$ python3 -q
>>> import numpy as np
>>> from numpy import linalg as LA
>>> np.set_printoptions(suppress=True, linewidth=200)
>>> m1 = np.load("mat.npy")
>>> m1
array([[ 3, -1,  3, -1],
       [ 0,  2,  0,  2],
       [ 3, -1,  3, -1],
       [ 0,  2,  0,  2]])
>>> # row 2 repeats row 0
>>> left, sig, Vt = LA.svd(m1)
>>> evecs = Vt[:(sig > 1e-8).sum()]
>>> rng = np.random.default_rng(864)
>>> x = m1[3] + 3 * m1[0] + rng.integers(2) * np.eye(4)[2]
>>> x
array([ 9., -1., 10., -1.])
>>> np.round(np.diag(evecs.T @ evecs), 2)
array([0.5, 0.5, 0.5, 0.5])
>>> LA.matrix_rank(np.vstack([m1, x]))
np.int64(3)
>>> round(float(LA.norm(x - evecs.T @ evecs @ x)), 2)
0.71
>>> np.round(evecs.T @ evecs, 2) + 0
array([[0.5, 0. , 0.5, 0. ],
       [0. , 0.5, 0. , 0.5],
       [0.5, 0. , 0.5, 0. ],
       [0. , 0.5, 0. , 0.5]])
>>> np.allclose(evecs.T @ evecs @ x, x)
False
>>> np.abs(np.diag(LA.qr(m1)[1])) > 1e-9
array([ True,  True, False, False])
>>> B = m1[0, 0] * m1[1:] - np.outer(m1[1:, 0], m1[0])
>>> B
array([[0, 6, 0, 6],
       [0, 0, 0, 0],
       [0, 6, 0, 6]])
>>> LA.matrix_rank(B), LA.matrix_rank(m1)
(np.int64(1), np.int64(2))
>>> np.flatnonzero(~B.round(6).any(axis=1))
array([1])
>>> m1[:, 0] / m1[0, 0]
array([1., 0., 1., 0.])
>>> rank = LA.matrix_rank(m1)
>>> rank
np.int64(2)
>>> N = LA.svd(m1)[2][rank:].T
>>> [int(LA.matrix_rank(m1[:i])) for i in range(1, len(m1) + 1)]
[1, 2, 2, 2]
>>> [int(LA.matrix_rank(np.delete(m1, i, axis=0))) for i in range(4)]
[2, 2, 2, 2]
>>> [int(LA.matrix_rank(m1[:, :j + 1])) for j in range(4)]
[1, 2, 2, 2]
>>> f = np.array([-2, -2, 1])
>>> np.convolve(m1[3], f)
array([ 0, -4, -4, -2, -4,  2])
>>> np.cross(m1[3, :3], m1[2, :3])
array([ 6,  0, -6])
>>> Z = np.array([[3, -2, -2], [0, 2, 0], [1, -2, -1]])
>>> feats = (rng.random((27, 3)) < 0.25) @ Z
>>> feats
array([[ 0,  0,  0],
       [ 0,  0,  0],
       [ 0,  0,  0],
       [ 0,  2,  0],
       [ 0,  2,  0],
       [ 1, -2, -1],
       [ 0,  0,  0],
       [ 3, -2, -2],
       [ 0,  0,  0],
       [ 1, -2, -1],
       [ 0,  0,  0],
       [ 3, -2, -2],
       [ 0,  0,  0],
       [ 3, -2, -2],
       [ 4, -4, -3],
       [ 0,  0,  0],
       [ 1,  0, -1],
       [ 4, -2, -3],
       [ 0,  0,  0],
       [ 0,  2,  0],
       [ 0,  0,  0],
       [ 0,  0,  0],
       [ 0,  0,  0],
       [ 0,  0,  0],
       [ 1, -2, -1],
       [ 3,  0, -2],
       [ 0,  0,  0]])
>>> # rows 0 and 1 are equal
>>> dist = LA.norm(feats[:, None] - feats[None], axis=-1)
>>> dist[1].round(2)
array([0.  , 0.  , 0.  , 2.  , 2.  , 2.45, 0.  , 4.12, 0.  , 2.45, 0.  , 4.12, 0.  , 4.12, 6.4 , 0.  , 1.41, 5.39, 0.  , 2.  , 0.  , 0.  , 0.  , 0.  , 2.45, 3.61, 0.  ])
>>> np.round(LA.norm(feats - feats.mean(axis=0), axis=1), 2)
array([1.2 , 1.2 , 1.2 , 2.69, 2.69, 1.59, 1.2 , 2.94, 1.2 , 1.59, 1.2 , 2.94, 1.2 , 2.94, 5.27, 1.2 , 0.57, 4.19, 1.2 , 2.69, 1.2 , 1.2 , 1.2 , 1.2 , 1.59, 2.54, 1.2 ])
>>> LA.matrix_rank(dist ** 2)
np.int64(5)
>>> dist[1].round(6).argsort(kind="stable")[:4]
array([0, 1, 2, 6])
>>> dist[:5, :5]
array([[0., 0., 0., 2., 2.],
       [0., 0., 0., 2., 2.],
       [0., 0., 0., 2., 2.],
       [2., 2., 2., 0., 0.],
       [2., 2., 2., 0., 0.]])
>>> Xc = feats - feats.mean(axis=0)
>>> left, sig, Vt = LA.svd(Xc, full_matrices=False)
>>> np.round(sig ** 2 / (sig ** 2).sum(), 2) + 0
array([0.88, 0.12, 0.  ])
>>> np.abs(Vt[0]).argmax()
np.int64(0)
>>> np.round(Xc.mean(axis=0), 2) + 0
array([0., 0., 0.])
>>> np.round(np.abs(Vt[-1]), 2)
array([0.56, 0.05, 0.83])
>>> np.round((sig ** 2).sum() ** 2 / (sig ** 4).sum(), 2)
np.float64(1.27)
>>> np.abs(left[:, 0]).argmax()
np.int64(14)
>>> LA.matrix_rank(Xc)
np.int64(3)
>>> Z = feats[[0, 17]].astype(float)
>>> for _ in range(5):
...     idx = LA.norm(feats[:, None] - Z, axis=-1).argmin(axis=1)
...     Z = np.array([feats[idx == j].mean(axis=0) for j in range(2)])
... 
>>> idx
array([0, 0, 0, 0, 0, 0, 0, 1, 0, 0, 0, 1, 0, 1, 1, 0, 0, 1, 0, 0, 0, 0, 0, 0, 0, 1, 0])
>>> np.round(Z[1] - Z[0], 2)
array([ 3.14, -2.  , -2.14])
>>> Z.round(2)
array([[ 0.19,  0.  , -0.19],
       [ 3.33, -2.  , -2.33]])
>>> np.bincount(idx)
array([21,  6])
>>> Xc = (feats - feats.mean(axis=0)) / feats.std(axis=0)
>>> np.round(Xc.std(axis=0), 2)
array([1., 1., 1.])
>>> beta = LA.lstsq(np.delete(Xc, 0, axis=1), Xc[:, 0])[0]
>>> beta.round(2)
array([ 0.07, -1.05])
>>> round(float(1 - np.var(Xc[:, 0] - np.delete(Xc, 0, axis=1) @ beta)), 2)
0.99
>>> P = feats @ LA.solve(feats.T @ feats, feats.T)
>>> np.round(P @ feats[:, 0], 2) + 0
array([0., 0., 0., 0., 0., 1., 0., 3., 0., 1., 0., 3., 0., 3., 4., 0., 1., 4., 0., 0., 0., 0., 0., 0., 1., 3., 0.])
>>> np.round(np.diag(P), 2)
array([0. , 0. , 0. , 0.2, 0.2, 0.2, 0. , 0.2, 0. , 0.2, 0. , 0.2, 0. , 0.2, 0.3, 0. , 0.3, 0.3, 0. , 0.2, 0. , 0. , 0. , 0. , 0.2, 0.3, 0. ])
>>> np.allclose(P @ P, P)
True
>>> mat = np.load("arr.npy")
>>> mat
array([[0, 0, 1],
       [0, 0, 0],
       [1, 0, 0]])
>>> # symmetric
>>> rank = LA.matrix_rank(mat)
>>> rank
np.int64(2)
>>> N = LA.svd(mat)[2][rank:].T
>>> [int(LA.matrix_rank(mat[:i])) for i in range(1, len(mat) + 1)]
[1, 1, 2]
>>> [int(LA.matrix_rank(np.delete(mat, i, axis=0))) for i in range(3)]
[1, 2, 1]
>>> N @ N.T
array([[0., 0., 0.],
       [0., 1., 0.],
       [0., 0., 0.]])
>>> [int(LA.matrix_rank(mat[:, :j + 1])) for j in range(3)]
[1, 1, 2]
>>> N[:, 0] / N[np.abs(N[:, 0]).round(6).argmax(), 0]
array([0., 1., 0.])
>>> LA.matrix_rank(mat.T @ mat), LA.matrix_rank(mat @ mat.T)
(np.int64(2), np.int64(2))
>>> round(float(LA.norm(m1, 1)), 2), round(LA.norm(m1, np.inf), 2)
(6.0, np.float64(8.0))
>>> LA.norm(m1, axis=1).argmax()
np.int64(0)
>>> np.round(LA.norm(m1, axis=0), 2)
array([4.24, 3.16, 4.24, 3.16])
>>> np.round(LA.pinv(mat), 2)
array([[0., 0., 1.],
       [0., 0., 0.],
       [1., 0., 0.]])
>>> mat[:, 1] @ mat[:, 0]
np.int64(0)
>>> round(LA.norm(mat, 2) / LA.norm(mat), 2)
np.float64(0.71)
>>> LA.matrix_rank(mat, rtol=0.1)
np.int64(2)
>>> [round(float(x), 2) for x in LA.svd(mat, compute_uv=False)[:3]]
[1.0, 1.0, 0.0]
>>> np.argsort(-LA.norm(mat, axis=0).round(6), kind="stable")[:3]
array([0, 2, 1])
>>> B = np.array([[9, -5], [8, 6]])
>>> F = np.tile(B, (2, 2))
>>> F
array([[ 9, -5,  9, -5],
       [ 8,  6,  8,  6],
       [ 9, -5,  9, -5],
       [ 8,  6,  8,  6]])
>>> # row 2 repeats row 0
>>> left, sig, Vt = LA.svd(F)
>>> evecs = Vt[:(sig > 1e-8).sum()]
>>> x = F[0] + 2 * F[1] + rng.integers(2) * np.eye(4)[3]
>>> x
array([25.,  7., 25.,  7.])
>>> np.round(evecs.T @ evecs, 2) + 0
array([[0.5, 0. , 0.5, 0. ],
       [0. , 0.5, 0. , 0.5],
       [0.5, 0. , 0.5, 0. ],
       [0. , 0.5, 0. , 0.5]])
>>> np.round(LA.norm(x - evecs.T @ evecs @ x), 2)
np.float64(0.0)
>>> LA.matrix_rank(np.vstack([F, x]))
np.int64(2)
>>> np.allclose(evecs.T @ evecs @ x, x)
True
>>> rank = LA.matrix_rank(F)
>>> rank
np.int64(2)
>>> N = LA.svd(F)[2][rank:].T
>>> [int(LA.matrix_rank(F[:, :j + 1])) for j in range(4)]
[1, 2, 2, 2]
>>> np.allclose(F @ N, 0)
True
>>> round(LA.eigvals(F).sum().real, 2)
np.float64(30.0)
>>> np.einsum("ij,ji->", F, F)
np.int64(148)
>>> np.round(np.poly(F), 2) + 0
array([  1., -30., 376.,   0.,   0.])
>>> np.round(LA.det(2 * F), 2), np.round(LA.det(F), 2)
(np.float64(0.0), np.float64(0.0))
>>> np.kron(np.eye(2, dtype=int), F)
array([[ 9, -5,  9, -5,  0,  0,  0,  0],
       [ 8,  6,  8,  6,  0,  0,  0,  0],
       [ 9, -5,  9, -5,  0,  0,  0,  0],
       [ 8,  6,  8,  6,  0,  0,  0,  0],
       [ 0,  0,  0,  0,  9, -5,  9, -5],
       [ 0,  0,  0,  0,  8,  6,  8,  6],
       [ 0,  0,  0,  0,  9, -5,  9, -5],
       [ 0,  0,  0,  0,  8,  6,  8,  6]])
>>> LA.cond(F) > 100
np.True_
>>> np.argsort(-LA.norm(F, axis=0).round(6), kind="stable")[:3]
array([0, 2, 1])
>>> LA.matrix_rank(F, rtol=0.1)
np.int64(2)
>>> round(float(LA.norm(F, 2) / LA.norm(F)), 2)
0.84
>>> J = np.load("run4.npy")
>>> J
array([[ 5.98,  1.96, -0.01],
       [ 0.03,  0.  ,  0.04],
       [ 5.98,  2.01, -0.02]])
>>> B = LA.invert(J)
Traceback (most recent call last):
  File "<python-input-114>", line 1, in <module>
    B = LA.invert(J)
        ^^^^^^^^^
AttributeError: module 'numpy.linalg' has no attribute 'invert'
>>> B = LA.inv(J)
>>> B.round(2)
array([[  7.06,  -1.68,  -6.89],
       [-21.06,   5.25,  21.03],
       [ -5.3 ,  26.26,   5.16]])
>>> round(float(LA.cond(J)), 2)
318.66
>>> round(float(LA.slogdet(J)[0]), 2)
-1.0
>>> np.allclose(B, J.T)
False
>>> np.round(J @ B, 2) + 0
array([[1., 0., 0.],
       [0., 1., 0.],
       [0., 0., 1.]])
>>> x = np.array([1, 2, 0])
>>> np.round((B * x).sum(axis=1), 2)
array([  3.71, -10.56,  47.22])
>>> np.sign((B @ x).round(6))
array([ 1., -1.,  1.])
>>> np.round(B @ np.eye(3)[0], 2)
array([  7.06, -21.06,  -5.3 ])
>>> idx = rng.permutation(3)
>>> idx
array([1, 0, 2])
>>> B = J[idx][:, idx]
>>> round(float(np.trace(B)), 2)
5.96
>>> np.round(np.sort(np.abs(LA.eigvals(B))), 2)
array([0.03, 0.06, 5.99])
>>> np.allclose(B, J)
False
>>> np.round(LA.det(B), 2), round(LA.det(J[idx]), 2)
(np.float64(-0.01), np.float64(0.01))
>>> np.diag(B)
array([ 0.  ,  5.98, -0.02])
>>> Q, R = LA.qr(J)
>>> np.round(Q @ R, 2) + 0
array([[ 5.98,  1.96, -0.01],
       [ 0.03,  0.  ,  0.04],
       [ 5.98,  2.01, -0.02]])
>>> np.round(abs(R[0, 0]), 2), round(float(LA.norm(J[:, 0])), 2)
(np.float64(8.46), 8.46)
>>> Q.shape, R.shape
((3, 3), (3, 3))
>>> np.allclose(R.T @ R, J.T @ J)
True
>>> def softmax(z):
...     e = np.exp(z - z.max(axis=-1, keepdims=True))
...     return e / e.sum(axis=-1, keepdims=True)
... 
>>> np.round(softmax(J).sum(axis=1), 2)
array([1., 1., 1.])
>>> np.round(softmax(J[1]), 2)
array([0.34, 0.33, 0.34])
>>> att = J @ J.T / np.sqrt(3)
>>> np.round(softmax(att), 2) + 0
array([[0.49, 0.  , 0.51],
       [0.34, 0.31, 0.34],
       [0.49, 0.  , 0.51]])
